% python3 -q
>>> import numpy as np
>>> from numpy import linalg as LA
>>> np.set_printoptions(suppress=True, linewidth=160)
>>> def rd(a):
...     return np.round(a, 2) + 0
... 
>>> mat = np.load("a.npy")
>>> mat
array([[ -3.72,  -1.8 ,  -3.26,   0.32,   3.47,  -0.7 ],
       [  4.24,   1.58,   3.39,  -0.75,  -4.07,   0.74],
       [ -9.95,  -4.28,  -8.04,   1.97,   9.83,  -1.71],
       [  0.92,   0.28,   0.04,   0.14,   0.51,   0.99],
       [ 12.38,   4.61,   9.8 ,  -2.24, -12.72,   2.34],
       [ -0.97,  -0.76,  -0.23,   0.  ,   0.64,  -0.1 ],
       [ -4.04,  -1.41,  -3.27,   0.33,   3.53,  -0.76],
       [  6.8 ,   2.94,   5.53,  -1.47,  -6.45,   1.6 ],
       [  2.64,   1.47,   2.3 ,  -0.5 ,  -2.95,   0.78],
       [ -2.85,  -1.24,  -2.55,   0.41,   3.36,  -0.9 ],
       [  8.51,   3.11,   6.35,  -1.58,  -8.93,   1.99],
       [  6.32,   2.23,   4.85,  -0.94,  -6.  ,   0.89],
       [-12.29,  -5.05,  -9.21,   2.65,  11.88,  -2.22],
       [  0.46,   0.64,   0.67,  -0.1 ,  -1.09,   0.75],
       [ -2.57,  -0.71,  -2.07,   0.25,   2.51,  -0.65],
       [ -7.11,  -2.83,  -5.82,   0.8 ,   6.6 ,  -1.65],
       [ -3.89,  -1.21,  -2.76,   0.62,   3.79,  -0.86],
       [ -5.83,  -2.72,  -5.59,   1.3 ,   6.05,  -1.35],
       [  1.93,   0.79,   1.32,  -0.37,  -2.25,   0.47]])
>>> hat = mat @ LA.solve(mat.T @ mat, mat.T)
>>> rd(hat @ mat[:, 0])
array([ -3.72,   4.24,  -9.95,   0.92,  12.38,  -0.97,  -4.04,   6.8 ,   2.64,  -2.85,   8.51,   6.32, -12.29,   0.46,  -2.57,  -7.11,  -3.89,  -5.83,   1.93])
>>> rng = np.random.default_rng(327399)
>>> F = np.eye(7, dtype=int)[rng.permutation(7)] * np.array([0, 3, 0, 2, 2, 1, 2])
>>> F
array([[0, 0, 0, 0, 0, 0, 0],
       [0, 0, 0, 0, 0, 1, 0],
       [0, 0, 0, 0, 0, 0, 0],
       [0, 0, 0, 2, 0, 0, 0],
       [0, 3, 0, 0, 0, 0, 0],
       [0, 0, 0, 0, 0, 0, 2],
       [0, 0, 0, 0, 2, 0, 0]])
>>> # row 2 repeats row 0
>>> left, sv, Vh = LA.svd(F)
>>> vecs = Vh[:(sv > 1e-8).sum()]
>>> x0 = F[2] + 5 * F[3] + rng.integers(2) * np.eye(7)[0]
>>> x0
array([ 0.,  0.,  0., 10.,  0.,  0.,  0.])
>>> LA.matrix_rank(np.vstack([F, x0]))
np.int64(5)
>>> np.allclose(vecs.T @ vecs @ x0, x0)
True
>>> T = np.stack([F, -3 * F, F[::-1]])
>>> LA.matrix_rank(T.reshape(3, -1))
np.int64(2)
>>> rd(LA.norm(T, axis=(1, 2)))
array([ 4.69, 14.07,  4.69])
>>> T.sum(axis=0)
array([[ 0,  0,  0,  0,  2,  0,  0],
       [ 0,  0,  0,  0,  0, -2,  2],
       [ 0,  3,  0,  0,  0,  0,  0],
       [ 0,  0,  0, -2,  0,  0,  0],
       [ 0, -6,  0,  0,  0,  0,  0],
       [ 0,  0,  0,  0,  0,  1, -4],
       [ 0,  0,  0,  0, -4,  0,  0]])
>>> LA.matrix_rank(T)
array([5, 5, 5])
>>> M = np.load("case4.npy")
>>> M
array([[ 0,  2,  2, -2, -1],
       [ 0,  0,  0,  2, -2],
       [ 0,  0,  0,  1,  1],
       [ 0,  0,  0,  0,  1],
       [ 0,  0,  0,  0,  0]])
>>> (M - M.T) / 2
array([[ 0. ,  1. ,  1. , -1. , -0.5],
       [-1. ,  0. ,  0. ,  1. , -1. ],
       [-1. ,  0. ,  0. ,  0.5,  0.5],
       [ 1. , -1. , -0.5,  0. ,  0.5],
       [ 0.5,  1. , -0.5, -0.5,  0. ]])
>>> np.allclose(M, M.T)
False
>>> rd(np.sort(np.abs(LA.eigvals(M))))
array([0., 0., 0., 0., 0.])
>>> M @ M
array([[ 0,  0,  0,  6, -4],
       [ 0,  0,  0,  0,  2],
       [ 0,  0,  0,  0,  1],
       [ 0,  0,  0,  0,  0],
       [ 0,  0,  0,  0,  0]])
>>> rd(np.abs(LA.eigvals(M)).max())
np.float64(0.0)
>>> LA.determinant(M)
Traceback (most recent call last):
  File "<python-input-30>", line 1, in <module>
    LA.determinant(M)
    ^^^^^^^^^^^^^^
AttributeError: module 'numpy.linalg' has no attribute 'determinant'
>>> rd(LA.det(M))
np.float64(0.0)
>>> out = np.array([[-1, -2, 1], [5, 0, -5]])
>>> Z = np.kron(out, M)
>>> LA.matrix_rank(Z)
np.int64(6)
>>> Z.shape
(10, 15)
>>> try:
...     LA.inv(M)
... except LA.LinAlgError as e:
...     print(repr(e))
... 
LinAlgError('Singular matrix')
>>> M @ M
array([[ 0,  0,  0,  6, -4],
       [ 0,  0,  0,  0,  2],
       [ 0,  0,  0,  0,  1],
       [ 0,  0,  0,  0,  0],
       [ 0,  0,  0,  0,  0]])
>>> LA.matrix_rank(M - M[0, 0] * np.eye(5))
np.int64(3)
>>> rd(np.sort(LA.eigvals(M)))
array([0., 0., 0., 0., 0.])
>>> r = LA.matrix_rank(M)
>>> r
np.int64(3)
>>> null = LA.svd(M)[2][r:].T
>>> [int(LA.matrix_rank(M[:i])) for i in range(1, len(M) + 1)]
[1, 2, 3, 3, 3]
>>> np.trace(F)
np.int64(2)
>>> assert F == F.T
Traceback (most recent call last):
  File "<python-input-45>", line 1, in <module>
    assert F == F.T
           ^^^^^^^^
ValueError: The truth value of an array with more than one element is ambiguous. Use a.any() or a.all()
>>> sv = 20 * 0.9 ** np.arange(5)
>>> Q, _ = LA.qr(np.array([[1.1, 0.5, -0.4, -0.7, 1.3],
...     [0.4, -0.2, 1.5, 0.6, 0.9],
...     [-0.1, 0.6, -0.3, -0.4, -1.3],
...     [0.8, -0.2, 0.5, -0.4, 0.3],
...     [0.1, 0.1, -0.1, 0.2, -1.0]]))
>>> K = rng.normal(size=(11, 5)) * sv @ Q
>>> rd(K)
array([[ 26.62, -14.89, -14.02,  -1.55, -12.7 ],
       [  9.23,  32.02,  16.48,  -3.27, -11.4 ],
       [ 16.33,  -9.05,  -6.34, -20.33,   4.07],
       [ 30.74,   6.93,  10.66, -19.39,  -3.95],
       [  4.75, -10.13,  11.51, -11.79,   0.65],
       [ -1.06,   1.55,  17.01,  13.09,   6.52],
       [ -1.71,   9.31,  21.43,   1.25,   5.99],
       [-36.12,  -6.43,   1.94,  -5.13,   3.04],
       [  6.5 ,  -1.56,  -3.98,   3.94,  -0.22],
       [ 12.86,  -9.06, -26.75,  -4.19,  -4.38],
       [ 14.13, -28.71, -20.34,  19.6 ,   7.97]])
>>> z = K[:, 1] > np.median(K[:, 1])
>>> u = K[z].mean(axis=0) - K[~z].mean(axis=0)
>>> z.astype(int)
array([0, 1, 0, 1, 0, 1, 1, 0, 1, 0, 0])
>>> rd((((K - K.mean(axis=0)) @ u > 0) == z).mean())
np.float64(0.82)
>>> ((K - K.mean(axis=0)) @ u > 0).astype(int)
array([0, 1, 0, 1, 1, 1, 1, 0, 0, 0, 0])
